% python3 -q
>>> import numpy as np
>>> from numpy import linalg as LA
>>> np.set_printoptions(precision=2, suppress=True, linewidth=100)
>>> data = np.array([[0, 0, 2, 1, 0, 0, 2],
...     [2, 1, 2, 0, 2, 3, 0],
...     [1, 0, 3, 0, 0, 1, 0],
...     [2, 3, 2, 3, 3, 3, 3],
...     [1, 0, 0, 0, 0, 1, 1],
...     [3, 2, 1, 0, 3, 0, 2],
...     [3, 0, 1, 3, 3, 0, 3]])
>>> data
array([[0, 0, 2, 1, 0, 0, 2],
       [2, 1, 2, 0, 2, 3, 0],
       [1, 0, 3, 0, 0, 1, 0],
       [2, 3, 2, 3, 3, 3, 3],
       [1, 0, 0, 0, 0, 1, 1],
       [3, 2, 1, 0, 3, 0, 2],
       [3, 0, 1, 3, 3, 0, 3]])
>>> rng = np.random.default_rng(14220)
>>> labels = rng.permutation(7)
>>> labels
array([3, 1, 6, 2, 0, 4, 5])
>>> B = data[labels][:, labels]
>>> round(LA.det(B), 2), round(float(LA.det(data[labels])), 2)
(np.float64(-515.0), 515.0)
>>> W0 = np.array([[0, 0, 0, 0, 0],
...     [0, 0, 0, 0, 0],
...     [0, 0, 2, 0, 0],
...     [0, 0, 0, 2, 0],
...     [0, 0, 0, 0, 0]])
>>> ev, evecs = LA.eigh(W0)
>>> x = np.array([2, 4, 9, 3, 9])
>>> evecs * np.abs(ev) @ evecs.T
array([[0., 0., 0., 0., 0.],
       [0., 0., 0., 0., 0.],
       [0., 0., 2., 0., 0.],
       [0., 0., 0., 2., 0.],
       [0., 0., 0., 0., 0.]])
>>> B = np.array([[-1, 0, -2], [-3, 2, -3]])
>>> Z = np.kron(B, W0)
>>> Z
array([[ 0,  0,  0,  0,  0,  0,  0,  0,  0,  0,  0,  0,  0,  0,  0],
       [ 0,  0,  0,  0,  0,  0,  0,  0,  0,  0,  0,  0,  0,  0,  0],
       [ 0,  0, -2,  0,  0,  0,  0,  0,  0,  0,  0,  0, -4,  0,  0],
       [ 0,  0,  0, -2,  0,  0,  0,  0,  0,  0,  0,  0,  0, -4,  0],
       [ 0,  0,  0,  0,  0,  0,  0,  0,  0,  0,  0,  0,  0,  0,  0],
       [ 0,  0,  0,  0,  0,  0,  0,  0,  0,  0,  0,  0,  0,  0,  0],
       [ 0,  0,  0,  0,  0,  0,  0,  0,  0,  0,  0,  0,  0,  0,  0],
       [ 0,  0, -6,  0,  0,  0,  0,  4,  0,  0,  0,  0, -6,  0,  0],
       [ 0,  0,  0, -6,  0,  0,  0,  0,  4,  0,  0,  0,  0, -6,  0],
       [ 0,  0,  0,  0,  0,  0,  0,  0,  0,  0,  0,  0,  0,  0,  0]])
>>> LA.matrix_rank(Z)
np.int64(4)
>>> Z.shape
(10, 15)
>>> W0[:, 4] @ W0[:, 3]
np.int64(0)
>>> LA.svd(W0, compute_uv=False)
array([2., 2., 0., 0., 0.])
>>> W0.T @ W0
array([[0, 0, 0, 0, 0],
       [0, 0, 0, 0, 0],
       [0, 0, 4, 0, 0],
       [0, 0, 0, 4, 0],
       [0, 0, 0, 0, 0]])
>>> m1 = np.load("m.npy")
>>> m1
array([[1.  , 0.2 , 0.04, 0.01],
       [0.2 , 1.  , 0.2 , 0.04],
       [0.04, 0.2 , 1.  , 0.2 ],
       [0.01, 0.04, 0.2 , 1.  ]])
>>> P = np.triu(np.array([[3, 0, 1, 2], [2, 3, 1, 1], [3, 3, 0, 0], [1, 3, 0, 3]]), 1) + np.eye(4)
>>> B = P @ m1 @ LA.inv(P)
>>> LA.matrix_rank(B)
np.int64(4)
>>> np.poly(B)
array([ 1.  , -4.  ,  5.88, -3.76,  0.88])
>>> u = np.array([0, 0, 1, 3])
>>> B = m1 + np.outer(u, np.eye(4)[0])
>>> np.round(LA.det(B) / LA.det(m1), 2), round(float(1 + LA.solve(m1, u)[0]), 2)
(np.float64(0.99), 0.99)
>>> LA.matrix_rank(B - m1)
np.int64(1)
>>> LA.matrix_rank(LA.inv(B) - LA.inv(m1), tol=1e-8)
np.int64(1)
>>> u = np.array([-2, -2, -2, -3, -2, 1, -1, 0, 2, -1, 3, 1])
>>> M = -2 * np.eye(12) + np.outer(u, u)
>>> M
array([[ 2.,  4.,  4.,  6.,  4., -2.,  2.,  0., -4.,  2., -6., -2.],
       [ 4.,  2.,  4.,  6.,  4., -2.,  2.,  0., -4.,  2., -6., -2.],
       [ 4.,  4.,  2.,  6.,  4., -2.,  2.,  0., -4.,  2., -6., -2.],
       [ 6.,  6.,  6.,  7.,  6., -3.,  3.,  0., -6.,  3., -9., -3.],
       [ 4.,  4.,  4.,  6.,  2., -2.,  2.,  0., -4.,  2., -6., -2.],
       [-2., -2., -2., -3., -2., -1., -1.,  0.,  2., -1.,  3.,  1.],
       [ 2.,  2.,  2.,  3.,  2., -1., -1.,  0., -2.,  1., -3., -1.],
       [ 0.,  0.,  0.,  0.,  0.,  0.,  0., -2.,  0.,  0.,  0.,  0.],
       [-4., -4., -4., -6., -4.,  2., -2.,  0.,  2., -2.,  6.,  2.],
       [ 2.,  2.,  2.,  3.,  2., -1.,  1.,  0., -2., -1., -3., -1.],
       [-6., -6., -6., -9., -6.,  3., -3.,  0.,  6., -3.,  7.,  3.],
       [-2., -2., -2., -3., -2.,  1., -1.,  0.,  2., -1.,  3., -1.]])
>>> ev, evecs = LA.eigh(M)
>>> x = np.array([0, 1, -1, 2, -1, 2, 0, 2, -2, 0, 1, 0])
>>> np.round(evecs * np.abs(ev) @ evecs.T, 2) + 0
array([[ 5.62,  3.62,  3.62,  5.43,  3.62, -1.81,  1.81,  0.  , -3.62,  1.81, -5.43, -1.81],
       [ 3.62,  5.62,  3.62,  5.43,  3.62, -1.81,  1.81,  0.  , -3.62,  1.81, -5.43, -1.81],
       [ 3.62,  3.62,  5.62,  5.43,  3.62, -1.81,  1.81,  0.  , -3.62,  1.81, -5.43, -1.81],
       [ 5.43,  5.43,  5.43, 10.14,  5.43, -2.71,  2.71,  0.  , -5.43,  2.71, -8.14, -2.71],
       [ 3.62,  3.62,  3.62,  5.43,  5.62, -1.81,  1.81,  0.  , -3.62,  1.81, -5.43, -1.81],
       [-1.81, -1.81, -1.81, -2.71, -1.81,  2.9 , -0.9 ,  0.  ,  1.81, -0.9 ,  2.71,  0.9 ],
       [ 1.81,  1.81,  1.81,  2.71,  1.81, -0.9 ,  2.9 ,  0.  , -1.81,  0.9 , -2.71, -0.9 ],
       [ 0.  ,  0.  ,  0.  ,  0.  ,  0.  ,  0.  ,  0.  ,  2.  ,  0.  ,  0.  ,  0.  ,  0.  ],
       [-3.62, -3.62, -3.62, -5.43, -3.62,  1.81, -1.81,  0.  ,  5.62, -1.81,  5.43,  1.81],
       [ 1.81,  1.81,  1.81,  2.71,  1.81, -0.9 ,  0.9 ,  0.  , -1.81,  2.9 , -2.71, -0.9 ],
       [-5.43, -5.43, -5.43, -8.14, -5.43,  2.71, -2.71,  0.  ,  5.43, -2.71, 10.14,  2.71],
       [-1.81, -1.81, -1.81, -2.71, -1.81,  0.9 , -0.9 ,  0.  ,  1.81, -0.9 ,  2.71,  2.9 ]])
>>> LA.eigvalsh(M[1:, 1:])
array([-2., -2., -2., -2., -2., -2., -2., -2., -2., -2., 36.])
>>> u, r1 = M[10], M[1]
>>> u @ r1
np.float64(-228.0)
>>> p = (u @ r1) / (u @ u) * u
>>> np.outer(u, r1)
array([[-24., -12., -24., -36., -24.,  12., -12.,  -0.,  24., -12.,  36.,  12.],
       [-24., -12., -24., -36., -24.,  12., -12.,  -0.,  24., -12.,  36.,  12.],
       [-24., -12., -24., -36., -24.,  12., -12.,  -0.,  24., -12.,  36.,  12.],
       [-36., -18., -36., -54., -36.,  18., -18.,  -0.,  36., -18.,  54.,  18.],
       [-24., -12., -24., -36., -24.,  12., -12.,  -0.,  24., -12.,  36.,  12.],
       [ 12.,   6.,  12.,  18.,  12.,  -6.,   6.,   0., -12.,   6., -18.,  -6.],
       [-12.,  -6., -12., -18., -12.,   6.,  -6.,  -0.,  12.,  -6.,  18.,   6.],
       [  0.,   0.,   0.,   0.,   0.,  -0.,   0.,   0.,  -0.,   0.,  -0.,  -0.],
       [ 24.,  12.,  24.,  36.,  24., -12.,  12.,   0., -24.,  12., -36., -12.],
       [-12.,  -6., -12., -18., -12.,   6.,  -6.,  -0.,  12.,  -6.,  18.,   6.],
       [ 28.,  14.,  28.,  42.,  28., -14.,  14.,   0., -28.,  14., -42., -14.],
       [ 12.,   6.,  12.,  18.,  12.,  -6.,   6.,   0., -12.,   6., -18.,  -6.]])
>>> r1 - p
array([ 0.05, -1.95,  0.05,  0.07,  0.05, -0.02,  0.02,  0.  , -0.05,  0.02, -1.39, -0.02])
>>> round((r1 - p) @ u, 2)
np.float64(0.0)
>>> round(LA.norm(u + r1) ** 2 + LA.norm(u - r1) ** 2, 2)
np.float64(1004.0)
